$ ipython --no-banner

In [1]: import numpy as np

In [2]: np.set_printoptions(precision=2, suppress=True, linewidth=100)

In [3]: feats = np.load("data.npy")

In [4]: feats
Out[4]: 
array([[ 0,  0,  1, -3, -2,  1],
       [ 0,  0, -1, -1,  2,  1],
       [-1,  1,  0,  0,  4, -1],
       [ 3,  1,  0,  0,  2,  2],
       [ 2, -2, -4, -2,  0,  3],
       [-1, -1,  1, -2, -3,  0]])

In [5]: rng = np.random.default_rng(40705)

In [6]: idx = rng.permutation(6)

In [7]: idx
Out[7]: array([3, 0, 4, 5, 1, 2])

In [8]: Y = feats[idx][:, idx]

In [9]: np.allclose(Y, feats)
Out[9]: False

In [10]: np.trace(Y)
Out[10]: np.int64(0)

In [11]: np.sort(np.abs(np.linalg.eigvals(Y)))
Out[11]: array([0.37, 0.37, 3.23, 3.23, 6.74, 6.74])

In [12]: x = np.array([0, 2, 1, 0, 2, 2])

In [13]: x @ feats @ x
Out[13]: np.int64(0)

In [14]: np.round(np.linalg.det(feats), 2)
Out[14]: np.float64(64.0)

In [15]: np.linalg.svd(feats, compute_uv=False)
Out[15]: array([6.74, 6.74, 3.23, 3.23, 0.37, 0.37])

In [16]: q = np.linalg.solve(np.eye(6) - feats, np.eye(6) + feats)

In [17]: np.round(q @ q.T, 2) + 0
Out[17]: 
array([[1., 0., 0., 0., 0., 0.],
       [0., 1., 0., 0., 0., 0.],
       [0., 0., 1., 0., 0., 0.],
       [0., 0., 0., 1., 0., 0.],
       [0., 0., 0., 0., 1., 0.],
       [0., 0., 0., 0., 0., 1.]])

In [18]: round(float(np.linalg.det(q)), 2)
Out[18]: 1.0

In [19]: x = np.array([-3, -1, -1, -1, 1, 0])

In [20]: target = feats @ x

In [21]: coef, lr = np.zeros(6), 1 / np.linalg.norm(feats, 2) ** 2

In [22]: for i in range(30):
    ...:     coef -= lr * feats.T @ (feats @ coef - target)
    ...:     if i % 10 == 0: print(i, round(np.linalg.norm(feats @ coef - target), 2))
    ...: 
0 8.54
10 0.74
20 0.39

In [23]: round(np.linalg.cond(feats), 2)
Out[23]: np.float64(18.35)

In [24]: coef
Out[24]: array([-2.48, -0.91, -1.23, -1.33,  0.95, -0.77])
